>>> import numpy as np
>>> np.set_printoptions(precision=3, suppress=True, linewidth=200)
>>> tidy = lambda a: np.round(a, 3) + 0
>>> X = np.load("arr.npy")
>>> tidy(X)
array([[-1.88 , -6.645,  7.233],
       [ 4.662,  7.158, -5.199],
       [-7.559, -0.674, -6.512],
       [-7.273, -0.214, -6.86 ],
       [-0.999, -6.334,  7.674],
       [-0.946,  5.427, -8.346],
       [-0.013,  5.899, -8.075],
       [-4.33 , -7.141,  5.501],
       [ 7.531,  6.432, -1.385],
       [-1.99 ,  4.814, -8.536],
       [-5.918,  1.533, -7.914],
       [-7.919, -6.084,  0.527],
       [-2.352, -6.785,  6.96 ],
       [-8.123, -1.782, -5.553],
       [-5.286,  2.197, -8.2  ],
       [ 0.733, -5.54 ,  8.293],
       [-7.912, -6.091,  0.545],
       [-7.943, -6.057,  0.467],
       [-7.592, -0.73 , -6.468]])
>>> G = np.cov(X, rowvar=False)
>>> tidy(np.corrcoef(X[:, 2], X[:, 1])[0, 1])
np.float64(-0.785)
>>> np.argsort(-X.std(axis=0).round(6), kind="stable")
array([2, 1, 0])
>>> tidy(np.polyfit(X[:, 2], X[:, 1], 1))
array([-0.648, -2.308])
>>> tidy(np.median(X, axis=0))
array([-4.33 , -0.73 , -5.199])
>>> cen = X - X.mean(axis=0)
>>> V = np.linalg.svd(cen)[2][:2]
>>> B = cen - cen @ V.T @ V
>>> tidy(np.diag(V.T @ V))
array([0.748, 0.513, 0.739])
>>> rank = np.linalg.matrix_rank(X)
>>> rank
np.int64(2)
>>> ns = np.linalg.svd(X)[2][rank:].T
>>> np.linalg.matrix_rank(X.T @ X), np.linalg.matrix_rank(X @ X.T)
(np.int64(2), np.int64(2))
>>> [int(np.linalg.matrix_rank(X[:i])) for i in range(1, len(X) + 1)]
[1, 2, 2, 2, 2, 2, 2, 2, 2, 2, 2, 2, 2, 2, 2, 2, 2, 2, 2]
>>> ns.shape
(3, 1)
>>> [int(np.linalg.matrix_rank(X[:, :j + 1])) for j in range(3)]
[1, 2, 2]
>>> tidy(X.sum(axis=0))
array([-65.109, -20.616, -35.848])
>>> rng = np.random.default_rng(666987)
>>> feats = np.eye(3, dtype=int)[rng.permutation(3)]
>>> feats
array([[0, 1, 0],
       [1, 0, 0],
       [0, 0, 1]])
>>> idx = rng.permutation(3)
>>> idx
array([0, 2, 1])
>>> B = feats[idx][:, idx]
>>> np.diag(B)
array([0, 1, 0])
>>> np.trace(B)
np.int64(1)
>>> np.allclose(B, feats)
False
>>> M = np.loadtxt("data.csv", delimiter=",")
>>> M
array([[41.379, 38.911, 20.014],
       [41.215, 40.242, 20.014],
       [39.165, 40.285, 19.821],
       [42.093, 40.365, 18.385],
       [40.419, 40.177, 19.387],
       [40.252, 39.401, 21.239],
       [42.017, 40.36 , 19.761],
       [40.09 , 40.537, 21.384],
       [39.887, 39.189, 19.5  ],
       [41.743, 40.64 , 19.452],
       [39.513, 40.788, 20.461],
       [39.928, 40.351, 18.236],
       [41.295, 40.589, 17.805],
       [40.362, 40.972, 19.816],
       [40.961, 38.778, 21.441],
       [39.809, 41.92 , 19.073],
       [39.358, 40.557, 19.059],
       [40.483, 39.906, 18.438],
       [39.821, 39.515, 19.087],
       [37.469, 39.584, 20.006]])
>>> vec = np.array([-1, -2, -1])
>>> target = M @ vec
>>> b, lr = np.zeros(3), 1 / np.linalg.norm(M, 2) ** 2
>>> for i in range(3):
...     b -= lr * M.T @ (M @ b - target)
...     if i % 1 == 0: print(i, round(np.linalg.norm(M @ b - target), 3))
... 
0 3.227
1 3.226
2 3.225
>>> tidy(np.linalg.cond(M))
np.float64(65.564)
>>> D = np.linalg.norm(M[:, None] - M[None], axis=-1)
>>> np.linalg.matrix_rank(D ** 2)
np.int64(5)
>>> D.mean(axis=1).argmax()
np.int64(19)
>>> W1 = np.array([[3, -1, -3, 3], [2, 0, 1, 2], [0, 3, 3, -2]])
>>> b = np.array([3, 3, 2, 3])
>>> hid = np.maximum(M @ W1 + b, 0)
>>> (hid > 0).mean(axis=0)
array([1., 1., 0., 1.])
>>> basis = np.array([[5, 3, 4], [5, 0, 3], [5, 0, 2], [3, 4, 0]])
>>> W1 @ basis
array([[ 4, 21,  3],
       [21, 14, 10],
       [24, -8, 15]])
>>> (hid @ basis).round(6).argmax(axis=1)
array([0, 0, 0, 0, 0, 0, 0, 0, 0, 0, 0, 0, 0, 0, 0, 0, 0, 0, 0, 0])
>>> cen = M - M.mean(axis=0)
>>> V = np.linalg.svd(cen)[2][:1]
>>> B = cen - cen @ V.T @ V
>>> tidy((cen @ V.T).std(axis=0))
array([1.128])
>>> tidy(B.std(axis=0))
array([0.583, 0.704, 0.754])
>>> f = np.array([1, 3, 7])
>>> v = np.array([4, 2, 5])
>>> K = f[:, None] + v[None, :]
>>> K
array([[ 5,  3,  6],
       [ 7,  5,  8],
       [11,  9, 12]])
>>> B = np.array([[-6, 7, -6], [-1, -9, 7], [1, 4, 4]])
>>> B.T @ K.T
array([[-27, -39, -63],
       [ 32,  36,  44],
       [ 15,  25,  45]])
>>> np.einsum("ik,kj->ij", K, B)
array([[-27,  32,  15],
       [-39,  36,  25],
       [-63,  44,  45]])
>>> np.einsum("ik,kj->ji", K, B)
array([[-27, -39, -63],
       [ 32,  36,  44],
       [ 15,  25,  45]])
>>> np.einsum("ij,ij->i", K, K)
array([ 70, 138, 346])
>>> np.vstack([K, B.T]).shape
(6, 3)
>>> np.linalg.matrix_rank(K @ B)
np.int64(2)
>>> np.linalg.matrix_rank(np.vstack([K, B.T]))
np.int64(3)
>>> T = np.stack([K, -1 * K, K[::-1]])
>>> np.linalg.matrix_rank(T.reshape(3, -1))
np.int64(2)
>>> tidy(np.linalg.norm(T, axis=(1, 2)))
array([23.537, 23.537, 23.537])
>>> np.linalg.matrix_rank(T)
array([2, 2, 2])
>>> T.sum(axis=0)
array([[11,  9, 12],
       [ 7,  5,  8],
       [ 5,  3,  6]])
>>> np.einsum("bij,cij->bc", T, T)
array([[ 554, -554,  446],
       [-554,  554, -446],
       [ 446, -446,  554]])
>>> tidy(np.linalg.det(T))
array([0., 0., 0.])
>>> mat = np.load("case4.npy")
>>> tidy(mat)
array([[ 3.603, -3.648, -8.586],
       [ 4.495, -5.605, -6.955],
       [ 4.174, -8.142,  4.035],
       [-3.826,  4.112,  8.273],
       [-3.074,  2.601,  9.153],
       [ 5.021, -8.622,  0.666],
       [-4.008,  4.499,  7.981],
       [ 4.749, -8.555,  2.063],
       [-0.444,  3.378, -9.402],
       [-2.447,  6.198, -7.456],
       [-4.858,  6.537,  5.802],
       [-2.358,  1.264,  9.635],
       [-5.255,  8.278,  1.963],
       [-3.507,  7.473, -5.644],
       [-1.945,  5.535, -8.098],
       [ 4.14 , -4.788, -7.742],
       [-3.218,  2.88 ,  9.02 ],
       [-1.885,  0.42 ,  9.812],
       [ 4.212, -8.176,  3.926],
       [-0.059, -2.605,  9.655],
       [-2.224,  5.908, -7.756],
       [-1.359,  4.722, -8.71 ],
       [ 5.246, -8.356, -1.631],
       [ 2.405, -1.349, -9.612]])
>>> idx = mat[:, 2] > np.median(mat[:, 2])
>>> f = mat[idx].mean(axis=0) - mat[~idx].mean(axis=0)
>>> np.argsort(-np.abs(f).round(6), kind="stable")
array([2, 0, 1])
>>> theta = np.radians(30)
>>> R = np.eye(3)
>>> R[2, 2] = R[1, 1] = np.cos(theta)
>>> R[2, 1], R[1, 2] = -np.sin(theta), np.sin(theta)
>>> tidy(R)
array([[ 1.   ,  0.   ,  0.   ],
       [ 0.   ,  0.866,  0.5  ],
       [ 0.   , -0.5  ,  0.866]])
>>> B = feats @ R.T
>>> tidy(np.abs(B - feats).max(axis=0))
array([0. , 0.5, 0.5])
>>> tidy(B)
array([[ 0.   ,  0.866, -0.5  ],
       [ 1.   ,  0.   ,  0.   ],
       [ 0.   ,  0.5  ,  0.866]])
>>> tidy(np.linalg.svd(feats, compute_uv=False)), tidy(np.linalg.svd(B, compute_uv=False))
(array([1., 1., 1.]), array([1., 1., 1.]))
>>> tidy(np.linalg.det(R)), tidy(np.trace(R))
(np.float64(1.0), np.float64(2.732))
>>> A = np.loadtxt("x.csv", delimiter=",")
>>> A
array([[ 8., -2.,  0.,  0.],
       [-2.,  0., -2.,  0.],
       [ 0., -2., -5., -2.],
       [ 0.,  0., -2.,  3.]])
>>> B = A / np.sqrt((A ** 2).mean(axis=1, keepdims=True))
>>> np.linalg.matrix_rank(A - A.mean(axis=1, keepdims=True))
np.int64(3)
>>> A - A.mean(axis=1, keepdims=True)
array([[ 6.5 , -3.5 , -1.5 , -1.5 ],
       [-1.  ,  1.  , -1.  ,  1.  ],
       [ 2.25,  0.25, -2.75,  0.25],
       [-0.25, -0.25, -2.25,  2.75]])
>>> np.einsum("ij,ji->", A, A)
np.float64(122.0)
>>> tidy(np.linalg.det(A[::-1]))
np.float64(-20.0)
>>> np.einsum("ii->", A)
np.float64(6.0)
>>> tidy(np.linalg.det(2 * A)), tidy(np.linalg.det(A))
(np.float64(-320.0), np.float64(-20.0))
>>> tidy(np.poly(A))
array([  1.,  -6., -43., 188., -20.])
